$ ipython --no-banner

In [1]: import numpy as np

In [2]: from numpy import linalg as LA

In [3]: np.set_printoptions(precision=3, suppress=True, linewidth=160, sign=" ")

In [4]: out = np.array([[-1, -2, -3], [1, -3, 2], [3, 3, 1]])

In [5]: cent = np.array([[1, 2, 1, 2, 2],
   ...:     [1, 2, -2, 0, 2],
   ...:     [-1, 0, 2, -1, -1],
   ...:     [-2, 0, 0, -2, 0],
   ...:     [1, -2, 2, -1, 1]])

In [6]: K = np.block([[out, np.zeros((3, 5))], [np.zeros((5, 3)), cent]])

In [7]: K
Out[7]: 
array([[-1., -2., -3.,  0.,  0.,  0.,  0.,  0.],
       [ 1., -3.,  2.,  0.,  0.,  0.,  0.,  0.],
       [ 3.,  3.,  1.,  0.,  0.,  0.,  0.,  0.],
       [ 0.,  0.,  0.,  1.,  2.,  1.,  2.,  2.],
       [ 0.,  0.,  0.,  1.,  2., -2.,  0.,  2.],
       [ 0.,  0.,  0., -1.,  0.,  2., -1., -1.],
       [ 0.,  0.,  0., -2.,  0.,  0., -2.,  0.],
       [ 0.,  0.,  0.,  1., -2.,  2., -1.,  1.]])

In [8]: K @ K
Out[8]: 
array([[-10.,  -1.,  -4.,   0.,   0.,   0.,   0.,   0.],
       [  2.,  13.,  -7.,   0.,   0.,   0.,   0.,   0.],
       [  3., -12.,  -2.,   0.,   0.,   0.,   0.,   0.],
       [  0.,   0.,   0.,   0.,   2.,   3.,  -5.,   7.],
       [  0.,   0.,   0.,   7.,   2.,  -3.,   2.,  10.],
       [  0.,   0.,   0.,  -2.,   0.,   1.,  -1.,  -5.],
       [  0.,   0.,   0.,   2.,  -4.,  -2.,   0.,  -4.],
       [  0.,   0.,   0.,   0.,  -4.,  11.,   1.,  -3.]])

In [9]: round(LA.det(K), 3)
Out[9]: np.float64(-3108.0)

In [10]: (K != 0).astype(int)
Out[10]: 
array([[ 1,  1,  1,  0,  0,  0,  0,  0],
       [ 1,  1,  1,  0,  0,  0,  0,  0],
       [ 1,  1,  1,  0,  0,  0,  0,  0],
       [ 0,  0,  0,  1,  1,  1,  1,  1],
       [ 0,  0,  0,  1,  1,  1,  0,  1],
       [ 0,  0,  0,  1,  0,  1,  1,  1],
       [ 0,  0,  0,  1,  0,  0,  1,  0],
       [ 0,  0,  0,  1,  1,  1,  1,  1]])

In [11]: data = np.loadtxt("mat.csv", delimiter=",")

In [12]: data
Out[12]: 
array([[ 1., -3.,  0.,  0.,  3., -2.,  2.,  0.,  0.,  1.,  0.,  0., -2.,  3., -2.],
       [ 1.,  3.,  3.,  0., -1.,  1.,  0.,  2.,  0., -1.,  0.,  0.,  0.,  0.,  1.],
       [-2.,  0.,  1.,  0.,  3.,  1.,  0.,  2.,  0.,  2.,  1.,  0.,  3.,  3.,  0.],
       [ 0.,  0.,  0., -3.,  0.,  0.,  0.,  0., -3.,  0.,  0., -1.,  0.,  0.,  0.],
       [ 0., -3.,  3.,  0., -2., -3.,  1.,  3.,  0.,  2., -1.,  0.,  1.,  2.,  1.],
       [ 3.,  0.,  3.,  0.,  2., -2., -2.,  3.,  0.,  3., -1.,  0., -3., -1., -1.],
       [ 1., -2.,  0.,  0.,  2., -1.,  1.,  1.,  0.,  1.,  1.,  0.,  1.,  1., -2.],
       [ 1.,  2., -3.,  0., -1., -2.,  3.,  2.,  0.,  2., -2.,  0.,  3.,  2.,  1.],
       [ 0.,  0.,  0., -1.,  0.,  0.,  0.,  0.,  2.,  0.,  0.,  0.,  0.,  0.,  0.],
       [-3.,  3., -2.,  0.,  2., -3.,  0., -3.,  0., -3., -2.,  0., -2.,  1., -2.],
       [-2., -2., -2.,  0.,  3.,  3., -3., -3.,  0.,  1.,  0.,  0.,  1.,  3., -2.],
       [ 0.,  0.,  0.,  2.,  0.,  0.,  0.,  0.,  3.,  0.,  0.,  3.,  0.,  0.,  0.],
       [-2.,  1.,  2.,  0.,  3.,  2.,  0.,  1.,  0., -3., -2.,  0.,  1., -2.,  0.],
       [ 3.,  2., -3.,  0., -2.,  0.,  1.,  0.,  0.,  0., -3.,  0.,  2., -3.,  3.],
       [-2., -1.,  1.,  0.,  1.,  3., -3., -1.,  0.,  2., -3.,  0., -2.,  2., -2.]])

In [13]: r0 = np.array([-3, 1, -2, 2, -3, -2, -3, 3, -1, 1, 2, 3, 2, -2, 2])

In [14]: out = data + np.outer(r0, np.eye(15)[5])

In [15]: round(float(LA.det(out) / LA.det(data)), 3), np.round(1 + LA.solve(data, r0)[5], 3)
Out[15]: (2.334, np.float64(2.334))

In [16]: LA.matrix_rank(LA.inv(out) - LA.inv(data), tol=1e-8)
Out[16]: np.int64(1)

In [17]: np.sort(LA.eigvals(data).real)
Out[17]: array([-7.386, -3.482, -3.482, -3.162, -3.041, -0.9  , -0.9  ,  0.216,  0.216,  0.61 ,  2.   ,  3.162,  4.569,  4.569,  6.013])

In [18]: Q, vecs = LA.qr(data[:, :11])[0], LA.qr(data[:, 11:])[0]

In [19]: s = LA.svd(Q.T @ vecs, compute_uv=False)

In [20]: print(s)
[ 0.982  0.925  0.852  0.844]

In [21]: np.degrees(np.arccos(s.clip(0, 1)))
Out[21]: array([ 10.867,  22.275,  31.582,  32.442])

In [22]: out = LA.inv(data)

In [23]: round(LA.cond(data), 3)
Out[23]: np.float64(38.75)

In [24]: np.allclose(out, data.T)
Out[24]: False

In [25]: vec = np.array([2, 5, 5, 2, 2, 0, 5, 0, 3, 4, 3, 2, 3, 2, 3])

In [26]: h = np.maximum(data @ vec, 0)

In [27]: data.T @ h
Out[27]: array([ 35.,  82., 108.,  34.,  43., -71.,  91., 265.,  65., 163., -48.,  57., 178., 181.,  53.])

In [28]: np.tanh(data @ vec)
Out[28]: array([ 0.762,  1.   ,  1.   , -1.   ,  1.   ,  1.   ,  1.   ,  1.   ,  0.999, -1.   , -1.   ,  1.   , -0.964,  0.964, -1.   ])

In [29]: np.maximum(data @ (3 * vec), 0)
Out[29]: array([  3.,  87.,  99.,   0.,  48.,  30.,  21.,  84.,  12.,   0.,   0.,  57.,   0.,   6.,   0.])
